$ python3 -q
>>> import numpy as np
>>> from numpy import linalg as LA
>>> np.set_printoptions(precision=4, suppress=True, linewidth=200)
>>> K = np.loadtxt("arr.csv", delimiter=",")
>>> K
array([[-0.9216, -0.2745, -0.2745],
       [-0.2745,  0.9608, -0.0392],
       [-0.2745, -0.0392,  0.9608]])
>>> # symmetric, so the eigenvalues are real
>>> np.trace(K)
np.float64(1.0)
>>> round(LA.det(K), 4)
np.float64(-1.0)
>>> np.round(LA.matrix_power(K, 2), 4) + 0
array([[1., 0., 0.],
       [0., 1., 0.],
       [0., 0., 1.]])
>>> np.allclose(K @ K.T, K.T @ K)
True
>>> print((K + K.T) / 2)
[[-0.9216 -0.2745 -0.2745]
 [-0.2745  0.9608 -0.0392]
 [-0.2745 -0.0392  0.9608]]
>>> round(np.abs(LA.eigvals(K)).max(), 4)
np.float64(1.0)
>>> r0 = np.array([3, 2, 2])
>>> out = K + np.outer(r0, np.eye(3)[2])
>>> LA.matrix_rank(LA.inv(out) - LA.inv(K), tol=1e-8)
np.int64(1)
>>> x0 = np.array([-2, 1, 3])
>>> y = K @ x0
>>> c, lr = np.zeros(3), 1 / LA.norm(K, 2) ** 2
>>> for i in range(6):
...     c -= lr * K.T @ (K @ c - y)
...     if i % 1 == 0: print(i, round(LA.norm(K @ c - y), 4))
... 
0 0.0
1 0.0
2 0.0
3 0.0
4 0.0
5 0.0
>>> c
array([-2.,  1.,  3.])
>>> X = np.loadtxt("layer14.csv", delimiter=",")
>>> X
array([[ 1.6614, -0.139 ,  1.8063],
       [ 1.9698,  0.0064,  1.9863],
       [ 2.3358,  0.2721,  2.1374],
       [ 2.2986,  0.1009,  1.8564],
       [ 1.7426,  0.5852,  2.0056],
       [ 1.8617,  0.2012,  2.1471],
       [ 3.4535,  3.088 ,  1.135 ],
       [ 3.0057,  3.1525,  1.6947],
       [ 3.037 ,  2.8177,  1.7972],
       [ 2.6976,  3.0167,  1.6465],
       [ 2.8633,  2.8894,  1.9877],
       [ 3.1461,  3.2596,  2.525 ],
       [ 0.264 ,  2.7178,  2.0724],
       [ 0.2637,  2.8986,  2.1491],
       [ 0.2198,  2.6778,  1.8184],
       [-0.3017,  3.2255,  1.6756],
       [-0.0544,  2.5139,  1.9607],
       [-0.3451,  3.0273,  1.8557]])
>>> cen = X - X.mean(axis=0)
>>> vecs = LA.svd(cen)[2][:1]
>>> out = cen - cen @ vecs.T @ vecs
>>> print((cen @ vecs.T).std(axis=0))
[1.3767]
>>> round(float(LA.norm(out) / LA.norm(cen)), 4)
0.6733
>>> np.cov(cen @ vecs.T, rowvar=False)
array(2.0069)
